% python3 -q
>>> import numpy as np
>>> np.set_printoptions(suppress=True, linewidth=120)
>>> mat = np.loadtxt("test1.csv", delimiter=",")
>>> print(mat.round(3))
[[ 11.965  21.651  15.663   5.57   16.384  17.512]
 [  2.497   4.612   2.438   3.613   3.081   2.409]
 [ 10.206  18.469  13.08    5.456  14.099  14.518]
 [  2.109   3.895   1.748   3.83    2.758   1.568]
 [ -5.456  -9.373  -6.063  -3.241 -12.     -6.366]
 [ -8.922 -15.607 -10.875  -4.015 -16.914 -11.852]
 [  8.105  14.457   8.295   8.723  13.923   8.391]
 [  0.012   0.173  -0.782   2.601  -0.784  -1.179]
 [  0.702   1.252  -1.112   5.331   2.126  -2.019]
 [ -1.097  -1.681  -1.184   0.076  -4.064  -1.227]
 [  4.435   8.07    4.902   4.501   6.169   5.136]
 [  1.787   3.428   2.188   1.986   0.974   2.388]
 [ 12.94   23.176  15.181   9.46   20.52   16.301]
 [ -0.278  -0.088   0.907  -1.648  -4.333   1.5  ]
 [  6.037  10.65    4.709   9.694  12.068   4.045]
 [ -2.315  -4.003  -3.933   1.923  -4.201  -4.743]
 [  5.973  11.419  11.708  -4.497   1.344  14.575]]
>>> # null space of dimension 3
>>> d = np.linalg.norm(mat[:, None] - mat[None], axis=-1)
>>> print(np.unravel_index(d.round(6).argmax(), d.shape))
(np.int64(5), np.int64(12))
>>> print(np.linalg.cond(mat) > 100)
True
>>> print([round(float(x), 3) for x in np.linalg.svd(mat, compute_uv=False)[:3]])
[84.769, 19.419, 7.877]
